In [1]: import numpy as np

In [2]: import numpy.linalg as la

In [3]: np.set_printoptions(precision=2, suppress=True, linewidth=140, floatmode="fixed")

In [4]: def rnd(a):
   ...:     return np.round(a, 2) + 0
   ...: 

In [5]: J = np.load("mat.npy")

In [6]: print(J)
[[ 1  1  1  1 -1 -1 -1 -1]
 [ 1 -1  1 -1 -1  1 -1  1]
 [ 1  1 -1 -1  1  1 -1 -1]
 [ 1 -1 -1  1 -1  1  1 -1]]

In [7]: print(rnd(la.norm(J) ** 2 / la.norm(J, 2) ** 2))
4.0

In [8]: print(J[1] @ J[2])
0

In [9]: print(rnd(la.norm(J, "nuc")))
11.31

In [10]: K = np.load("test6.npy")

In [11]: print(K)
[[ 5.00  7.00  0.00  0.00]
 [-3.00  2.00  0.00  0.00]
 [ 0.00  0.00 -3.00  0.00]
 [ 0.00  0.00  2.00  2.00]]

In [12]: x0 = np.array([9, -5, 6, 2])

In [13]: a = np.maximum(K @ x0, 0)

In [14]: print(K * (a > 1e-9)[:, None])
[[ 5.00  7.00  0.00  0.00]
 [-0.00  0.00  0.00  0.00]
 [ 0.00  0.00 -0.00  0.00]
 [ 0.00  0.00  2.00  2.00]]

In [15]: print(K.T @ a)
[50.00 70.00 32.00 32.00]

In [16]: data = np.load("run5.npy")

In [17]: print(data)
[[ 2 -4  5]
 [-4  2 -4]
 [ 5 -4  2]]

In [18]: ev, vecs = la.eig(data)

In [19]: print(rnd(np.sort(la.eigvals(data @ data))))
[  2.84   9.00 114.16]

In [20]: print(rnd(data @ vecs[:, 0] - ev[0] * vecs[:, 0]))
[0.00 0.00 0.00]

In [21]: print(rnd(ev))
[10.68 -3.00 -1.68]

In [22]: print(rnd(np.sort(la.eigvals(la.inv(data)))))
[-0.59 -0.33  0.09]

In [23]: print(rnd(np.prod(ev)))
54.0
